$ python3 -q
>>> import numpy as np
>>> np.set_printoptions(suppress=True, linewidth=100)
>>> mat = np.load("sample9.npy")
>>> mat
array([[ 1,  0,  3, -2,  0,  0,  1],
       [ 1, -1,  2, -3,  0,  0,  2],
       [-1, -1, -3, -1,  0,  0,  2],
       [-2, -3, -1, -3,  0,  0,  2],
       [ 0,  0,  0,  0, -3,  1,  0],
       [ 0,  0,  0,  0,  0,  3,  0],
       [ 2, -3,  3,  3,  0,  0,  2]])
>>> def softmax(z):
...     e = np.exp(z - z.max(axis=-1, keepdims=True))
...     return e / e.sum(axis=-1, keepdims=True)
... 
>>> np.round(softmax(mat).sum(axis=1), 3)
array([1., 1., 1., 1., 1., 1., 1.])
>>> np.round(softmax(mat[0]), 3)
array([0.095, 0.035, 0.701, 0.005, 0.035, 0.035, 0.095])
>>> np.round(softmax(mat[0] + 2), 3)
array([0.095, 0.035, 0.701, 0.005, 0.035, 0.035, 0.095])
>>> att = mat @ mat.T / np.sqrt(7)
>>> np.round(softmax(att)[0] @ mat, 3)
array([ 1.004, -0.57 ,  2.484, -2.365, -0.005,  0.007,  1.509])
>>> A2 = mat[0, 0] * mat[1:] - np.outer(mat[1:, 0], mat[0])
>>> A2
array([[ 0, -1, -1, -1,  0,  0,  1],
       [ 0, -1,  0, -3,  0,  0,  3],
       [ 0, -3,  5, -7,  0,  0,  4],
       [ 0,  0,  0,  0, -3,  1,  0],
       [ 0,  0,  0,  0,  0,  3,  0],
       [ 0, -3, -3,  7,  0,  0,  0]])
>>> np.linalg.matrix_rank(A2), np.linalg.matrix_rank(mat)
(np.int64(6), np.int64(7))
>>> np.round(np.sort(np.linalg.eigvals(mat).real), 3)
array([-6.182, -3.07 , -3.   , -0.518,  2.885,  2.885,  3.   ])
>>> np.flatnonzero(np.linalg.matrix_power((mat != 0) + (mat.T != 0) + np.eye(7), 7)[1])
array([0, 1, 2, 3, 6])
>>> mat @ mat
array([[  4,   0,  -1,   4,   0,   0,   5],
       [  8,   2,   4,  14,   0,   0,   1],
       [  7,   1,  11,  17,   0,   0,  -7],
       [  6,   7,   0,  29,   0,   0, -12],
       [  0,   0,   0,   0,   9,   0,   0],
       [  0,   0,   0,   0,   0,   9,   0],
       [ -6, -15,  -6,  -1,   0,   0,  12]])
>>> T = np.stack([mat, 2 * mat, mat[::-1]])
>>> np.round(np.linalg.norm(T, axis=(1, 2)), 3)
array([11.446, 22.891, 11.446])
>>> T.shape
(3, 7, 7)
>>> (T @ mat.T).shape
(3, 7, 7)
>>> np.linalg.matrix_rank(T)
array([7, 7, 7])
>>> np.einsum("bij,cij->bc", T, T)
array([[131, 262,  41],
       [262, 524,  82],
       [ 41,  82, 131]])
>>> np.linalg.matrix_rank(T.reshape(3, -1))
np.int64(2)
>>> W0 = np.load("arr.npy")
>>> W0
array([[-1.938,  2.038, -7.007, -0.071, -4.982,  1.983, -1.976,  0.026, -0.955],
       [12.054,  5.052, 14.013, -4.997,  6.033, -8.056, -5.913,  2.949,  4.902],
       [-0.03 ,  4.998, -9.972, -1.996, -9.012,  1.026, -6.019,  0.078, -0.975],
       [-6.043, -2.008, -8.988,  2.   , -5.023,  4.035,  1.953, -2.035, -3.026]])
>>> U, s, Vh = np.linalg.svd(W0)
>>> s.round(3)
array([29.273, 15.016,  1.083,  0.089])
>>> np.argmax(s[:-1] / (s[1:] + 1e-6)) + 1
np.int64(2)
>>> A2 = U[:, :2] @ np.diag(s[:2]) @ Vh[:2]
>>> np.linalg.matrix_rank(A2)
np.int64(2)
>>> round(float(np.linalg.norm(W0 - A2) / np.linalg.norm(W0)), 3)
0.033
